In [1]: import numpy as np

In [2]: np.set_printoptions(suppress=True, linewidth=160)

In [3]: M2 = np.array([[1, 1], [1, -1]])

In [4]: rng = np.random.default_rng(62)

In [5]: m1 = np.kron(M2, np.kron(M2, M2))[rng.permutation(8)][:5]

In [6]: m1
Out[6]: 
array([[ 1,  1,  1,  1,  1,  1,  1,  1],
       [ 1, -1, -1,  1, -1,  1,  1, -1],
       [ 1,  1,  1,  1, -1, -1, -1, -1],
       [ 1, -1,  1, -1,  1, -1,  1, -1],
       [ 1,  1, -1, -1, -1, -1,  1,  1]])

In [7]: f, r1 = m1[3], m1[4]

In [8]: f @ f
Out[8]: np.int64(8)

In [9]: p = (f @ r1) / (f @ f) * f

In [10]: p
Out[10]: array([ 0., -0.,  0., -0.,  0., -0.,  0., -0.])

In [11]: np.round(np.linalg.norm(f + r1) ** 2 + np.linalg.norm(f - r1) ** 2, 3)
Out[11]: np.float64(32.0)

In [12]: (r1 - p) @ f
Out[12]: np.float64(0.0)

In [13]: r1 - p
Out[13]: array([ 1.,  1., -1., -1., -1., -1.,  1.,  1.])

In [14]: np.outer(f, r1)
Out[14]: 
array([[ 1,  1, -1, -1, -1, -1,  1,  1],
       [-1, -1,  1,  1,  1,  1, -1, -1],
       [ 1,  1, -1, -1, -1, -1,  1,  1],
       [-1, -1,  1,  1,  1,  1, -1, -1],
       [ 1,  1, -1, -1, -1, -1,  1,  1],
       [-1, -1,  1,  1,  1,  1, -1, -1],
       [ 1,  1, -1, -1, -1, -1,  1,  1],
       [-1, -1,  1,  1,  1,  1, -1, -1]])

In [15]: left, sv, Vh = np.linalg.svd(m1, full_matrices=False)

In [16]: np.round(np.cumsum(sv ** 2) / np.sum(sv ** 2), 3)
Out[16]: array([0.2, 0.4, 0.6, 0.8, 1. ])

In [17]: np.round(left.T @ left, 3) + 0
Out[17]: 
array([[1., 0., 0., 0., 0.],
       [0., 1., 0., 0., 0.],
       [0., 0., 1., 0., 0.],
       [0., 0., 0., 1., 0.],
       [0., 0., 0., 0., 1.]])

In [18]: np.allclose(left * sv @ Vh, m1)
Out[18]: True

In [19]: np.round(Vh @ Vh.T, 3) + 0
Out[19]: 
array([[1., 0., 0., 0., 0.],
       [0., 1., 0., 0., 0.],
       [0., 0., 1., 0., 0.],
       [0., 0., 0., 1., 0.],
       [0., 0., 0., 0., 1.]])

In [20]: (sv > 1e-8).sum()
Out[20]: np.int64(5)

In [21]: np.round(left.T @ m1 @ Vh.T, 3) + 0
Out[21]: 
array([[2.828, 0.   , 0.   , 0.   , 0.   ],
       [0.   , 2.828, 0.   , 0.   , 0.   ],
       [0.   , 0.   , 2.828, 0.   , 0.   ],
       [0.   , 0.   , 0.   , 2.828, 0.   ],
       [0.   , 0.   , 0.   , 0.   , 2.828]])

In [22]: M2 = m1 / np.linalg.norm(m1, axis=1, keepdims=True)

In [23]: G = M2 @ M2.T

In [24]: np.degrees(np.arccos(np.clip(G[1, 2], -1, 1)))
Out[24]: np.float64(90.0)

In [25]: np.argwhere(np.triu(np.abs(G) > 0.95, 1))
Out[25]: array([], shape=(0, 2), dtype=int64)

In [26]: (np.abs(G) > 0.9).astype(int)
Out[26]: 
array([[1, 0, 0, 0, 0],
       [0, 1, 0, 0, 0],
       [0, 0, 1, 0, 0],
       [0, 0, 0, 1, 0],
       [0, 0, 0, 0, 1]])

In [27]: np.round(np.linalg.norm(M2, axis=1), 3)
Out[27]: array([1., 1., 1., 1., 1.])

In [28]: m1.ravel(order="F")
Out[28]: 
array([ 1,  1,  1,  1,  1,  1, -1,  1, -1,  1,  1, -1,  1,  1, -1,  1,  1,  1, -1, -1,  1, -1, -1,  1, -1,  1,  1, -1, -1, -1,  1,  1, -1,  1,  1,  1, -1, -1,
       -1,  1])

In [29]: m1.reshape(2, -1)
Out[29]: 
array([[ 1,  1,  1,  1,  1,  1,  1,  1,  1, -1, -1,  1, -1,  1,  1, -1,  1,  1,  1,  1],
       [-1, -1, -1, -1,  1, -1,  1, -1,  1, -1,  1, -1,  1,  1, -1, -1, -1, -1,  1,  1]])

In [30]: m1.reshape(-1, 2)
Out[30]: 
array([[ 1,  1],
       [ 1,  1],
       [ 1,  1],
       [ 1,  1],
       [ 1, -1],
       [-1,  1],
       [-1,  1],
       [ 1, -1],
       [ 1,  1],
       [ 1,  1],
       [-1, -1],
       [-1, -1],
       [ 1, -1],
       [ 1, -1],
       [ 1, -1],
       [ 1, -1],
       [ 1,  1],
       [-1, -1],
       [-1, -1],
       [ 1,  1]])

In [31]: t3 = m1.reshape(5, 2, -1)

In [32]: t3.transpose(1, 0, 2)
Out[32]: 
array([[[ 1,  1,  1,  1],
        [ 1, -1, -1,  1],
        [ 1,  1,  1,  1],
        [ 1, -1,  1, -1],
        [ 1,  1, -1, -1]],

       [[ 1,  1,  1,  1],
        [-1,  1,  1, -1],
        [-1, -1, -1, -1],
        [ 1, -1,  1, -1],
        [-1, -1,  1,  1]]])

In [33]: t3.sum(axis=1)
Out[33]: 
array([[ 2,  2,  2,  2],
       [ 0,  0,  0,  0],
       [ 0,  0,  0,  0],
       [ 2, -2,  2, -2],
       [ 0,  0,  0,  0]])

In [34]: np.einsum("ihd,ihd->ih", t3, t3)
Out[34]: 
array([[4, 4],
       [4, 4],
       [4, 4],
       [4, 4],
       [4, 4]])
